>>> import numpy as np
>>> np.set_printoptions(precision=2, suppress=True, linewidth=200, sign=" ")
>>> K = np.loadtxt("case13.csv", delimiter=",")
>>> print(K)
[[  5.   5.   5.   5.   5.   5.   5.   5.   5.   5.   5.   5.   5.   5.   5.]
 [  5.  10.  10.  10.  10.  10.  10.  10.  10.  10.  10.  10.  10.  10.  10.]
 [  5.  10.  15.  15.  15.  15.  15.  15.  15.  15.  15.  15.  15.  15.  15.]
 [  5.  10.  15.  20.  20.  20.  20.  20.  20.  20.  20.  20.  20.  20.  20.]
 [  5.  10.  15.  20.  25.  25.  25.  25.  25.  25.  25.  25.  25.  25.  25.]
 [  5.  10.  15.  20.  25.  30.  30.  30.  30.  30.  30.  30.  30.  30.  30.]
 [  5.  10.  15.  20.  25.  30.  35.  35.  35.  35.  35.  35.  35.  35.  35.]
 [  5.  10.  15.  20.  25.  30.  35.  40.  40.  40.  40.  40.  40.  40.  40.]
 [  5.  10.  15.  20.  25.  30.  35.  40.  45.  45.  45.  45.  45.  45.  45.]
 [  5.  10.  15.  20.  25.  30.  35.  40.  45.  50.  50.  50.  50.  50.  50.]
 [  5.  10.  15.  20.  25.  30.  35.  40.  45.  50.  55.  55.  55.  55.  55.]
 [  5.  10.  15.  20.  25.  30.  35.  40.  45.  50.  55.  60.  60.  60.  60.]
 [  5.  10.  15.  20.  25.  30.  35.  40.  45.  50.  55.  60.  65.  65.  65.]
 [  5.  10.  15.  20.  25.  30.  35.  40.  45.  50.  55.  60.  65.  70.  70.]
 [  5.  10.  15.  20.  25.  30.  35.  40.  45.  50.  55.  60.  65.  70.  75.]]
>>> # symmetric, so the eigenvalues are real
>>> ev, vecs = np.linalg.eigh(K)
>>> print(np.abs(vecs[:, -1]).round(6).argmax())
14
>>> print(round(ev.sum(), 2), np.trace(K))
600.0 600.0
